$ python3 -q
>>> import numpy as np
>>> np.set_printoptions(precision=2, suppress=True, linewidth=140, floatmode="fixed")
>>> def tidy(a):
...     return np.round(a, 2) + 0
... 
>>> m1 = np.loadtxt("case12.csv", delimiter=",")
>>> print(m1)
[[ 0.21  0.38 -9.99]
 [ 2.06  1.11  9.72]
 [ 0.66  8.25 -5.61]
 [ 7.40  6.72  0.39]
 [-8.00 -1.41  5.83]
 [-3.54 -0.40 -9.34]
 [ 0.68  1.61 -9.85]
 [ 6.94  4.41 -5.69]
 [-5.98 -7.23  3.46]
 [-1.69 -8.70  4.62]
 [-7.70 -5.63 -3.00]
 [-9.80  1.38 -1.44]
 [-5.42  6.10 -5.78]
 [-9.33  3.55 -0.62]
 [-9.93  1.19  0.23]
 [-6.77  4.44 -5.86]
 [ 2.44 -3.70  8.96]
 [ 2.59  5.03 -8.25]
 [ 8.76  4.34  2.12]
 [-9.24 -1.22  3.62]
 [ 4.05  0.15 -9.14]
 [ 8.35  4.10 -3.67]
 [ 3.85  5.40 -7.48]
 [ 1.08  1.32 -9.85]
 [-1.98 -9.32 -3.04]
 [ 1.16 -4.92  8.63]
 [ 6.78  6.85 -2.67]
 [-2.63  9.30  2.56]]
>>> hat = m1 @ np.linalg.solve(m1.T @ m1, m1.T)
>>> print(tidy(np.trace(hat)))
3.0
>>> np.allclose(hat @ hat, hat)
True
>>> print(tidy(hat @ m1[:, 0]))
[ 0.21  2.06  0.66  7.40 -8.00 -3.54  0.68  6.94 -5.98 -1.69 -7.70 -9.80 -5.42 -9.33 -9.93 -6.77  2.44  2.59  8.76 -9.24  4.05  8.35  3.85
  1.08 -1.98  1.16  6.78 -2.63]
>>> tidy(np.diag(hat))
array([0.10, 0.12, 0.10, 0.11, 0.10, 0.11, 0.09, 0.08, 0.09, 0.11, 0.12, 0.12, 0.12, 0.14, 0.12, 0.11, 0.09, 0.07, 0.10, 0.10, 0.11, 0.08,
       0.07, 0.09, 0.18, 0.08, 0.09, 0.21])
>>> x0 = np.array([-9, -8, -2])
>>> target = m1 @ x0
>>> tidy(np.linalg.lstsq(m1, target)[0])
array([-9.00, -8.00, -2.00])
>>> tidy(np.linalg.solve(m1.T @ m1, m1.T @ target))
array([-9.00, -8.00, -2.00])
>>> rng = np.random.default_rng(45)
>>> target = target + 0.3 * rng.normal(size=28)
>>> print(tidy(target))
[  14.91  -47.05  -60.68 -120.89   71.58   53.82    0.86  -86.15  104.47   75.71  120.33   79.86   11.34   56.74   79.09   36.69  -10.26
  -46.82 -117.87   85.90  -19.49 -100.91  -63.35   -0.83   98.90   11.59 -111.02  -55.85]
>>> b, *_ = np.linalg.lstsq(m1, target)
>>> tidy(np.linalg.norm(target - m1 @ b))
np.float64(1.19)
>>> tidy(b)
array([-8.99, -8.02, -2.00])
>>> tidy(m1.T @ (target - m1 @ b))
array([0.00, 0.00, 0.00])
>>> print([round(float(np.linalg.norm(np.linalg.solve(m1.T @ m1 + lam * np.eye(3), m1.T @ target))), 2) for lam in (0, 1, 10, 100)])
[12.21, 12.2, 12.08, 10.99]
>>> Ac = (m1 - m1.mean(axis=0)) / m1.std(axis=0)
>>> tidy(Ac.std(axis=0))
array([1.00, 1.00, 1.00])
>>> np.argwhere(np.abs(Ac) > 2)
array([[24,  1]])
>>> b = np.linalg.lstsq(np.delete(Ac, 0, axis=1), Ac[:, 0])[0]
>>> np.abs(b).argmax()
np.int64(0)
>>> tidy(b)
array([ 0.31, -0.03])
>>> f, r1 = m1[22], m1[25]
>>> tidy(f @ f)
np.float64(99.93)
>>> p = (f @ r1) / (f @ f) * f
>>> tidy(p)
array([-3.34, -4.68,  6.49])
>>> tidy((r1 - p) @ f)
np.float64(0.0)
>>> np.linalg.matrix_rank(np.outer(f, r1))
np.int64(1)
>>> X = np.load("layer11.npy")
>>> X
array([[2, 1, 0, 1, 0, 2],
       [0, 1, 2, 1, 1, 0],
       [2, 2, 1, 1, 1, 1],
       [1, 0, 1, 2, 1, 1],
       [2, 2, 0, 1, 1, 0],
       [0, 0, 2, 2, 1, 0]])
>>> f = np.array([1, 9, 1, 5, 1, 4])
>>> A2 = X + np.outer(f, np.eye(6)[5])
>>> np.linalg.matrix_rank(A2 - X)
np.int64(1)
>>> f = np.array([3, 0, -1])
>>> np.cross(X[2, :3], X[5, :3])
array([ 4, -4,  0])
>>> np.polyval(f, X[2])
array([11, 11,  2,  2,  2,  2])
>>> np.convolve(X[2], f)
array([ 6,  6,  1,  1,  2,  2, -1, -1])
>>> np.array([np.convolve(row, f, "same") for row in X])
array([[ 3, -2,  2,  0,  5,  0],
       [ 3,  6,  2,  1, -1, -1],
       [ 6,  1,  1,  2,  2, -1],
       [ 0,  2,  6,  2,  1, -1],
       [ 6, -2,  1,  3, -1, -1],
       [ 0,  6,  6,  1, -2, -1]])
>>> np.correlate(X[2], X[5], "full")
array([0, 2, 6, 9, 7, 5, 5, 4, 2, 0, 0])
>>> np.abs(X).max()
np.int64(2)
>>> X.sum(axis=0)
array([7, 6, 6, 8, 5, 4])
>>> np.linalg.matrix_rank(X)
np.int64(6)
>>> tidy(X.mean(axis=0))
array([1.17, 1.00, 1.00, 1.33, 0.83, 0.67])
>>> X.sum(axis=1)
array([6, 5, 8, 6, 6, 5])
>>> np.count_nonzero(X)
np.int64(26)
>>> tidy(np.linalg.norm(X))
np.float64(7.48)
>>> print(X - X[0])
[[ 0  0  0  0  0  0]
 [-2  0  2  0  1 -2]
 [ 0  1  1  0  1 -1]
 [-1 -1  1  1  1 -1]
 [ 0  1  0  0  1 -2]
 [-2 -1  2  1  1 -2]]
>>> q, Rm = np.linalg.qr(X)
>>> tidy(abs(Rm[0, 0])), tidy(np.linalg.norm(X[:, 0]))
(np.float64(3.61), np.float64(3.61))
>>> print(tidy(np.trace(q @ q.T)))
6.0
>>> print(tidy(q.T @ q))
[[1.00 0.00 0.00 0.00 0.00 0.00]
 [0.00 1.00 0.00 0.00 0.00 0.00]
 [0.00 0.00 1.00 0.00 0.00 0.00]
 [0.00 0.00 0.00 1.00 0.00 0.00]
 [0.00 0.00 0.00 0.00 1.00 0.00]
 [0.00 0.00 0.00 0.00 0.00 1.00]]
>>> q.shape, Rm.shape
((6, 6), (6, 6))
>>> J = np.array([[-1, -1, -1], [-1, -2, -2], [-1, -2, -3]])
>>> # symmetric
>>> x0 = np.array([3, 2, 0])
>>> target = J @ x0
>>> target
array([-5, -7, -7])
>>> tidy(np.linalg.solve(J, target))
array([3.00, 2.00, 0.00])
>>> tidy(np.linalg.solve(J, J[:, 2]))
array([0.00, 0.00, 1.00])
>>> tidy(np.linalg.solve(J, target + J[:, 1]))
array([3.00, 3.00, 0.00])
>>> G = X.T @ X
>>> np.linalg.matrix_rank(G)
np.int64(6)
>>> print(tidy(np.linalg.svd(X, compute_uv=False) ** 2))
[38.68 11.65  4.27  1.29  0.10  0.02]
>>> np.trace(G), (X ** 2).sum()
(np.int64(56), np.int64(56))
>>> tidy(np.linalg.eigvalsh(G)[::-1])
array([38.68, 11.65,  4.27,  1.29,  0.10,  0.02])
>>> G
array([[13, 10,  3,  8,  5,  7],
       [10, 10,  4,  6,  5,  4],
       [ 3,  4, 10,  9,  6,  2],
       [ 8,  6,  9, 12,  7,  5],
       [ 5,  5,  6,  7,  5,  2],
       [ 7,  4,  2,  5,  2,  6]])
>>> hat = np.triu(np.array([[-3, 0, 2], [4, 5, 0], [5, 2, -1]]), 1) + np.eye(3)
>>> A2 = hat @ J @ np.linalg.inv(hat)
>>> hat @ J - J @ hat
array([[-2.00, -4.00, -4.00],
       [ 0.00,  0.00,  2.00],
       [ 0.00,  0.00,  2.00]])
>>> np.trace(A2), np.trace(J)
(np.float64(-6.0), np.int64(-6))
>>> tidy(np.linalg.det(A2))
np.float64(-1.0)
>>> A2
array([[-3.00, -5.00, -1.00],
       [-1.00, -2.00,  0.00],
       [-1.00, -2.00, -1.00]])
>>> np.linalg.matrix_rank(A2)
np.int64(3)
>>> q, V = np.linalg.qr(J[:, :1])[0], np.linalg.qr(J[:, 1:])[0]
>>> sigma = np.linalg.svd(q.T @ V, compute_uv=False)
>>> print(tidy(np.linalg.norm(q @ q.T - V @ V.T, 2)))
1.0
>>> (sigma > 0.9).sum()
np.int64(1)
>>> W0 = np.array([[4, 4, 1, 4, 2, 3],
...     [4, 2, 3, 0, 3, 4],
...     [1, 3, 6, 4, 4, 2],
...     [4, 0, 4, 2, 4, 4],
...     [2, 3, 4, 4, 6, 1],
...     [3, 4, 2, 4, 1, 6]])
>>> ev, V = np.linalg.eigh(W0)
>>> print(tidy(np.linalg.eigvalsh(W0 + 4 * np.eye(6))))
[-0.89  4.96  5.87  6.94 10.34 22.79]
>>> tidy(np.abs(V[:, -1]))
array([0.38, 0.35, 0.44, 0.40, 0.44, 0.43])
>>> tidy(ev.sum()), np.trace(W0)
(np.float64(26.0), np.int64(26))
>>> tidy(np.linalg.svd(W0, compute_uv=False))
array([18.79,  6.34,  4.89,  2.94,  1.87,  0.96])
>>> f = np.array([2, 3, 2, 1, 3, 3])
>>> A2 = W0 + np.outer(f, np.eye(6)[4])
>>> np.linalg.matrix_rank(A2 - W0)
np.int64(1)
>>> print(tidy(np.linalg.det(A2) / np.linalg.det(W0)), tidy(1 + np.linalg.solve(W0, f)[4]))
1.69 1.69
>>> np.linalg.matrix_rank(np.linalg.inv(A2) - np.linalg.inv(W0), tol=1e-8)
np.int64(1)
>>> A2
array([[4.00, 4.00, 1.00, 4.00, 4.00, 3.00],
       [4.00, 2.00, 3.00, 0.00, 6.00, 4.00],
       [1.00, 3.00, 6.00, 4.00, 6.00, 2.00],
       [4.00, 0.00, 4.00, 2.00, 5.00, 4.00],
       [2.00, 3.00, 4.00, 4.00, 9.00, 1.00],
       [3.00, 4.00, 2.00, 4.00, 4.00, 6.00]])
